% ipython --no-banner

In [1]: import numpy as np

In [2]: np.set_printoptions(precision=2, suppress=True, linewidth=100, floatmode="fixed")

In [3]: def rd(a):
   ...:     return np.round(a, 2) + 0
   ...: 

In [4]: feats = np.loadtxt("case4.csv", delimiter=",")

In [5]: print(rd(feats))
[[-0.50 -0.45 -0.11  0.70  0.21]
 [ 0.33 -0.18  0.47  0.40 -0.69]
 [ 0.46 -0.67  0.29 -0.19  0.47]
 [-0.21 -0.57 -0.45 -0.43 -0.50]
 [ 0.62  0.03 -0.69  0.36  0.02]
 [ 0.08  0.00 -0.05 -0.04  0.06]]

In [6]: x = np.array([-2, 2, -2, 0, 0])

In [7]: target = feats @ x

In [8]: print(rd(np.linalg.pinv(feats) @ feats))
[[1.00 0.00 0.00 0.00 0.00]
 [0.00 1.00 0.00 0.00 0.00]
 [0.00 0.00 1.00 0.00 0.00]
 [0.00 0.00 0.00 1.00 0.00]
 [0.00 0.00 0.00 0.00 1.00]]

In [9]: print(rd(target))
[ 0.32 -1.95 -2.83  0.16  0.21 -0.06]

In [10]: rng = np.random.default_rng(988)

In [11]: target = target + 0.05 * rng.normal(size=6)

In [12]: print(rd(target))
[ 0.47 -2.01 -2.80  0.18  0.27 -0.06]

In [13]: c, *_ = np.linalg.lstsq(feats, target)

In [14]: print(rd(c))
[-2.05  1.91 -2.08  0.10  0.08]

In [15]: J = np.array([[2, -3, 1, 2, 3, -2],
    ...:     [3, -2, -3, -6, -2, -1],
    ...:     [-3, -1, 0, 0, 2, -2],
    ...:     [2, 0, 2, 4, 3, 2]])

In [16]: w1 = np.array([[0, 2, -3, 3, -3],
    ...:     [3, 2, 1, -1, 3],
    ...:     [2, 0, -3, -2, -2],
    ...:     [1, -2, -3, -3, 1],
    ...:     [-2, 1, 1, 2, -2],
    ...:     [-1, 0, -3, -3, -1]])

In [17]: c = np.array([-1, 0, 0, 1, -1])

In [18]: H = np.maximum(J @ w1 + c, 0)

In [19]: print((H > 0).mean(axis=0))
[0.00 0.25 0.50 0.75 0.25]

In [20]: W2 = np.array([[2, 2], [2, 2], [0, 1], [1, 1], [3, 3]])

In [21]: print((H @ W2).round(6).argmax(axis=1))
[0 1 1 0]

In [22]: x = np.array([0, 0, 2, 2, 2, 0])

In [23]: print(J @ (2 * x))
[ 24 -44   8  36]

In [24]: print(np.linalg.norm(J @ x) <= np.linalg.norm(J, 2) * np.linalg.norm(x) + 1e-9)
True

In [25]: print(np.sign((J @ x).round(6)))
[ 1 -1  1  1]

In [26]: print(J @ x)
[ 12 -22   4  18]

In [27]: t = np.radians(72)

In [28]: r_ = np.eye(6)

In [29]: r_[3, 3] = r_[2, 2] = np.cos(t)

In [30]: r_[3, 2], r_[2, 3] = -np.sin(t), np.sin(t)

In [31]: print(rd(r_))
[[ 1.00  0.00  0.00  0.00  0.00  0.00]
 [ 0.00  1.00  0.00  0.00  0.00  0.00]
 [ 0.00  0.00  0.31  0.95  0.00  0.00]
 [ 0.00  0.00 -0.95  0.31  0.00  0.00]
 [ 0.00  0.00  0.00  0.00  1.00  0.00]
 [ 0.00  0.00  0.00  0.00  0.00  1.00]]

In [32]: B = J @ r_.T

In [33]: print(rd(B))
[[ 2.00 -3.00  2.21 -0.33  3.00 -2.00]
 [ 3.00 -2.00 -6.63  1.00 -2.00 -1.00]
 [-3.00 -1.00  0.00  0.00  2.00 -2.00]
 [ 2.00  0.00  4.42 -0.67  3.00  2.00]]

In [34]: print(np.allclose(J @ J.T, B @ B.T))
True

In [35]: x = np.array([1, 2, 2, 2, 1, 2])

In [36]: print(np.sign((B @ x).round(6)))
[-1.00 -1.00 -1.00  1.00]

In [37]: print(rd(B @ (2 * x)))
[ -2.49 -32.54 -14.00  33.02]

In [38]: print(B @ np.eye(6)[4])
[ 3.00 -2.00  2.00  3.00]

In [39]: print(rd(B @ x))
[ -1.24 -16.27  -7.00  16.51]

In [40]: print(rd(B * x))
[[  2.00  -6.00   4.42  -0.67   3.00  -4.00]
 [  3.00  -4.00 -13.27   2.00  -2.00  -2.00]
 [ -3.00  -2.00   0.00   0.00   2.00  -4.00]
 [  2.00   0.00   8.84  -1.33   3.00   4.00]]

In [41]: B = J[0, 0] * J[1:] - np.outer(J[1:, 0], J[0])

In [42]: print(B)
[[  0   5  -9 -18 -13   4]
 [  0 -11   3   6  13 -10]
 [  0   6   2   4   0   8]]

In [43]: print(np.flatnonzero(~B.round(6).any(axis=1)))
[]

In [44]: A = np.load("w.npy")

In [45]: print(A)
[[ 21.86   9.78  -5.21   7.19  14.17]
 [ 37.03   7.65 -10.12   6.18  12.07]
 [ 34.77  12.18  -4.06   5.71  16.08]
 [-12.46  -9.56   0.81  -6.59  -5.31]
 [ 12.71   4.93  -0.60   2.85  -4.46]
 [-27.89   3.06  14.53  -0.33   2.37]
 [ 41.91  10.76 -12.63   9.65  13.59]
 [ 29.22   4.60  -7.55   3.43  -4.96]
 [ -6.82  -2.21   3.38  -1.10  -7.45]
 [ -6.75   2.44   4.60   0.60  10.85]
 [ 22.87   7.45  -3.25   6.35  -1.86]
 [ 38.66   8.18  -7.61   3.19  -0.38]
 [ 13.15   5.71  -2.98   6.12   1.14]
 [-29.41 -13.51   3.85  -9.43 -10.43]
 [-36.51  -9.40   9.68  -6.44  -2.96]
 [ -2.70   1.25   0.58   1.18   1.63]
 [-20.88  -4.99   6.78  -4.31  -3.64]
 [ 21.34  10.47  -3.25   8.58   8.86]
 [ -4.20   9.18   5.98   2.76   8.94]
 [-15.97   0.46   5.85   1.23  11.48]
 [ 33.57   2.53  -6.64   2.51  -4.06]]

In [46]: # column 0 dominates

In [47]: W2 = A[[20, 13]].astype(float)

In [48]: for _ in range(6):
    ...:     labels = np.linalg.norm(A[:, None] - W2, axis=-1).argmin(axis=1)
    ...:     W2 = np.array([A[labels == j].mean(axis=0) for j in range(2)])
    ...: 

In [49]: print(labels)
[0 0 0 1 0 1 0 0 1 1 0 0 0 1 1 1 1 0 1 1 0]

In [50]: print(rd(W2))
[[ 27.92   7.66  -5.81   5.61   4.56]
 [-16.36  -2.33   5.60  -2.24   0.55]]

In [51]: cen = (A - A.mean(axis=0)) / A.std(axis=0)

In [52]: print(np.argwhere(np.abs(cen) > 2))
[[ 5  2]
 [13  1]
 [13  3]]

In [53]: c = np.linalg.lstsq(np.delete(cen, 4, axis=1), cen[:, 4])[0]

In [54]: print(rd(1 - np.var(cen[:, 4] - np.delete(cen, 4, axis=1) @ c)))
0.64

In [55]: print(rd(c))
[-2.28  2.06 -1.53 -0.46]

In [56]: print(np.abs(c).argmax())
0

In [57]: C2 = np.cov(A, rowvar=False)

In [58]: print(rd(np.corrcoef(A[:, 0], A[:, 2])[0, 1]))
-0.93

In [59]: print(rd(A.std(axis=0)))
[24.46  7.08  6.77  5.04  7.98]

In [60]: labels = A[:, 2] > np.median(A[:, 2])

In [61]: f = A[labels].mean(axis=0) - A[~labels].mean(axis=0)

In [62]: print(labels.astype(int))
[0 0 0 1 0 1 0 0 1 1 0 0 0 1 1 1 1 0 1 1 0]

In [63]: print(((A - A.mean(axis=0)) @ f > 0).astype(int))
[0 0 0 1 0 1 0 0 1 1 0 0 0 1 1 1 1 0 1 1 0]

In [64]: print(np.argsort(-np.abs(f).round(6), kind="stable"))
[0 2 1 3 4]

In [65]: print((((A - A.mean(axis=0)) @ f > 0) == labels).mean())
1.0

In [66]: d = np.linalg.norm(A[:, None] - A[None], axis=-1)

In [67]: print(np.linalg.matrix_rank(d ** 2))
7

In [68]: print(d.mean(axis=1).argmax())
14

In [69]: print(d.shape)
(21, 21)

In [70]: M = np.array([[-0.2, 5.4, -1.8, 0.5, -1.0],
    ...:     [0.1, 4.2, 0.2, 0.1, 1.0],
    ...:     [-1.7, 3.0, -1.1, 0.7, 0.0]])

In [71]: print(M)
[[-0.20  5.40 -1.80  0.50 -1.00]
 [ 0.10  4.20  0.20  0.10  1.00]
 [-1.70  3.00 -1.10  0.70  0.00]]

In [72]: # column 1 dominates

In [73]: f, g = M[0], M[1]

In [74]: print(rd(f @ f))
33.69

In [75]: pr = (f @ g) / (f @ f) * f

In [76]: print(rd(np.linalg.norm(f + g) ** 2 + np.linalg.norm(f - g) ** 2))
104.78

In [77]: K = np.load("x.npy")

In [78]: print(K)
[[-1 -1 -1 -1 -1]
 [-1 -2 -2 -2 -2]
 [-1 -2 -3 -3 -3]
 [-1 -2 -3 -4 -4]
 [-1 -2 -3 -4 -5]]

In [79]: P = np.triu(np.array([[2, 4, 4, 1, 4],
    ...:     [3, 1, 5, 5, 5],
    ...:     [5, 1, 4, 4, 3],
    ...:     [3, 4, 4, 0, 5],
    ...:     [2, 0, 0, 0, 0]]), 1) + np.eye(5)

In [80]: B = P @ K @ np.linalg.inv(P)

In [81]: print(P @ K - K @ P)
[[-13.00 -22.00 -26.00 -30.00 -27.00]
 [-15.00 -26.00 -31.00 -36.00 -30.00]
 [ -7.00 -10.00  -7.00  -5.00   7.00]
 [ -5.00  -6.00  -1.00   3.00  18.00]
 [  0.00   4.00  14.00  23.00  43.00]]

In [82]: print(np.trace(B), np.trace(K))
-15.0 -15

In [83]: f = np.array([3, 0, 0, 3, -1])

In [84]: B = K + np.outer(f, np.eye(5)[4])

In [85]: print(B)
[[-1.00 -1.00 -1.00 -1.00  2.00]
 [-1.00 -2.00 -2.00 -2.00 -2.00]
 [-1.00 -2.00 -3.00 -3.00 -3.00]
 [-1.00 -2.00 -3.00 -4.00 -1.00]
 [-1.00 -2.00 -3.00 -4.00 -6.00]]

In [86]: print(np.linalg.matrix_rank(B - K))
1

In [87]: print(rd(np.linalg.det(B) / np.linalg.det(K)), rd(1 + np.linalg.solve(K, f)[4]))
5.0 5.0

In [88]: q = B.astype(float).copy()

In [89]: for j in range(5):
    ...:     q[:, j] -= q[:, :j] @ (q[:, :j].T @ q[:, j])
    ...:     q[:, j] /= np.linalg.norm(q[:, j])
    ...: 

In [90]: print(rd(q.T @ B))
[[2.24 4.02 5.37 6.26 4.47]
 [0.00 0.89 1.57 2.01 4.47]
 [0.00 0.00 0.87 1.44 1.15]
 [0.00 0.00 0.00 0.82 0.41]
 [0.00 0.00 0.00 0.00 3.54]]

In [91]: B = K / np.sqrt((K ** 2).mean(axis=1, keepdims=True))

In [92]: print(rd(K - K.mean(axis=1, keepdims=True)))
[[ 0.00  0.00  0.00  0.00  0.00]
 [ 0.80 -0.20 -0.20 -0.20 -0.20]
 [ 1.40  0.40 -0.60 -0.60 -0.60]
 [ 1.80  0.80 -0.20 -1.20 -1.20]
 [ 2.00  1.00  0.00 -1.00 -2.00]]

In [93]: ev, vecs = np.linalg.eig(K)

In [94]: print(rd(K @ vecs[:, 0] - ev[0] * vecs[:, 0]))
[0.00 0.00 0.00 0.00 0.00]

In [95]: print(rd(np.sort(np.linalg.eigvals(K.T))))
[-12.34  -1.45  -0.58  -0.35  -0.27]

In [96]: print(rd(ev))
[-12.34  -1.45  -0.58  -0.35  -0.27]

In [97]: print(rd(np.sort(np.linalg.eigvals(np.linalg.inv(K)))))
[-3.68 -2.83 -1.72 -0.69 -0.08]

In [98]: X = np.loadtxt("dump.csv", delimiter=",")

In [99]: print(X)
[[-2.00  2.00  0.00  0.00  0.00]
 [ 2.00  1.00  2.00  0.00  0.00]
 [ 0.00  2.00  1.00  2.00  0.00]
 [ 0.00  0.00  2.00  2.00  2.00]
 [ 0.00  0.00  0.00  2.00 -1.00]]

In [100]: # symmetric, so the eigenvalues are real

In [101]: print(np.all(np.linalg.eigvalsh(X) > 0))
False

In [102]: print([round(float(np.linalg.det(X[:i, :i])), 2) + 0 for i in range(1, 6)])
[-2.0, -6.0, 2.0, 28.0, -36.0]

In [103]: ev, vecs = np.linalg.eigh(X)

In [104]: x = np.array([6, -2, 8, -2, 3])

In [105]: print(rd(vecs * np.maximum(ev, 0) @ vecs.T))
[[ 0.30  0.74  0.48 -0.05 -0.11]
 [ 0.74  1.89  1.41  0.26 -0.11]
 [ 0.48  1.41  1.68  1.48  0.48]
 [-0.05  0.26  1.48  2.64  1.11]
 [-0.11 -0.11  0.48  1.11  0.49]]

In [106]: print(rd(vecs * np.abs(ev) @ vecs.T))
[[ 2.60 -0.51  0.95 -0.10 -0.22]
 [-0.51  2.78  0.81  0.53 -0.21]
 [ 0.95  0.81  2.36  0.97  0.96]
 [-0.10  0.53  0.97  3.27  0.22]
 [-0.22 -0.21  0.96  0.22  1.99]]

In [107]: print((np.sign(vecs[:, -1].round(6)) == np.sign(vecs[0, -1].round(6))).astype(int))
[1 1 1 1 1]

In [108]: print(rd(x @ X @ x / (x @ x)), rd(ev[0]), rd(ev[-1]))
-1.75 -3.31 4.55

In [109]: print(np.abs(X).sum(axis=1).max(), rd(np.abs(ev).max()))
6.0 4.55

In [110]: def softmax(z):
     ...:     e = np.exp(z - z.max(axis=-1, keepdims=True))
     ...:     return e / e.sum(axis=-1, keepdims=True)
     ...: 

In [111]: print(rd(softmax(10 * M[0])))
[0.00 1.00 0.00 0.00 0.00]

In [112]: att = M @ M.T / np.sqrt(5)

In [113]: print(rd(softmax(att + np.triu(np.full(att.shape, -np.inf), 1))))
[[1.00 0.00 0.00]
 [0.77 0.23 0.00]
 [0.87 0.05 0.08]]

In [114]: print(softmax(att).round(6).argmax(axis=1))
[0 0 0]

In [115]: E = np.array([[26, -29, -16, -12, -20, -16],
     ...:     [-29, 34, 22, 11, 26, 22],
     ...:     [-16, 22, 27, 18, 20, 10],
     ...:     [-12, 11, 18, 50, 0, -24],
     ...:     [-20, 26, 20, 0, 24, 24],
     ...:     [-16, 22, 10, -24, 24, 36]])

In [116]: print(E @ E)
[[ 2573 -3096 -2262 -1135 -2458 -1982]
 [-3096  3762  2744  1140  3056  2584]
 [-2262  2744  2293  1580  2152  1418]
 [-1135  1140  1580  3665   310 -1450]
 [-2458  3056  2152   310  2628  2532]
 [-1982  2584  1418 -1450  2532  3288]]

In [117]: print(np.linalg.matrix_power(E, 3))
[[ 287366 -349642 -259764 -114830 -283756 -235004]
 [-349642  426904  313868  122910  349972  298748]
 [-259764  313868  244131  143570  248124  184266]
 [-114830  122910  143570  272650   56580  -73680]
 [-283756  349972  248124   56580  295496  274864]
 [-235004  298748  184266  -73680  274864  316676]]

In [118]: print(rd(np.sort(np.abs(np.linalg.eigvals(E)))))
[  0.00   0.00   0.00  11.68  71.43 113.89]

In [119]: print(rd(np.abs(np.linalg.eigvals(E)).max()))
113.89

In [120]: print(np.allclose(E @ E.T, E.T @ E))
True
